$ python -q
>>> import numpy as np
>>> np.set_printoptions(precision=2, suppress=True, linewidth=120)
>>> K = np.load("w.npy")
>>> K
array([[-2, -1,  0,  1],
       [ 2,  3,  4,  5],
       [ 6,  7,  8,  9],
       [10, 11, 12, 13]])
>>> Uu, s, Vt = np.linalg.svd(K)
>>> V = Vt[:(s > 1e-8).sum()]
>>> rng = np.random.default_rng(528844)
>>> x = K[2] + -1 * K[1] + rng.integers(2) * np.eye(4)[2]
>>> x
array([4., 4., 4., 4.])
>>> round(np.linalg.norm(x - V.T @ V @ x), 2)
np.float64(0.0)
>>> V.T @ V
array([[ 0.7,  0.4,  0.1, -0.2],
       [ 0.4,  0.3,  0.2,  0.1],
       [ 0.1,  0.2,  0.3,  0.4],
       [-0.2,  0.1,  0.4,  0.7]])
>>> np.linalg.matrix_rank(np.vstack([K, x]))
np.int64(2)
>>> [round(float(x), 2) for x in np.linalg.svd(K, compute_uv=False)[:3]]
[28.57, 2.8, 0.0]
>>> np.linalg.cond(K) > 100
np.True_
>>> np.argsort(-np.linalg.norm(K, axis=0).round(6), kind="stable")[:3]
array([3, 2, 1])
>>> np.linalg.matrix_rank(K, rtol=0.1)
np.int64(1)
>>> r = np.linalg.matrix_rank(K)
>>> r
np.int64(2)
>>> null = np.linalg.svd(K)[2][r:].T
>>> [int(np.linalg.matrix_rank(K[:i])) for i in range(1, len(K) + 1)]
[1, 2, 2, 2]
>>> [int(np.linalg.matrix_rank(np.delete(K, i, axis=0))) for i in range(4)]
[2, 2, 2, 2]
>>> ang = np.radians(45)
>>> r_ = np.eye(4)
>>> r_[1, 1] = r_[2, 2] = np.cos(ang)
>>> r_[1, 2], r_[2, 1] = -np.sin(ang), np.sin(ang)
>>> r_
array([[ 1.  ,  0.  ,  0.  ,  0.  ],
       [ 0.  ,  0.71, -0.71,  0.  ],
       [ 0.  ,  0.71,  0.71,  0.  ],
       [ 0.  ,  0.  ,  0.  ,  1.  ]])
>>> A2 = K @ r_.T
>>> round(np.linalg.det(r_), 2), round(float(np.trace(r_)), 2)
(np.float64(1.0), 3.41)
>>> np.allclose(K @ K.T, A2 @ A2.T)
True
>>> A2
array([[-2.  , -0.71, -0.71,  1.  ],
       [ 2.  , -0.71,  4.95,  5.  ],
       [ 6.  , -0.71, 10.61,  9.  ],
       [10.  , -0.71, 16.26, 13.  ]])
>>> np.abs(A2 - K).max(axis=0)
array([ 0.  , 11.71,  4.26,  0.  ])
>>> np.round(np.linalg.svd(K, compute_uv=False), 2) + 0, np.round(np.linalg.svd(A2, compute_uv=False), 2) + 0
(array([28.57,  2.8 ,  0.  ,  0.  ]), array([28.57,  2.8 ,  0.  ,  0.  ]))
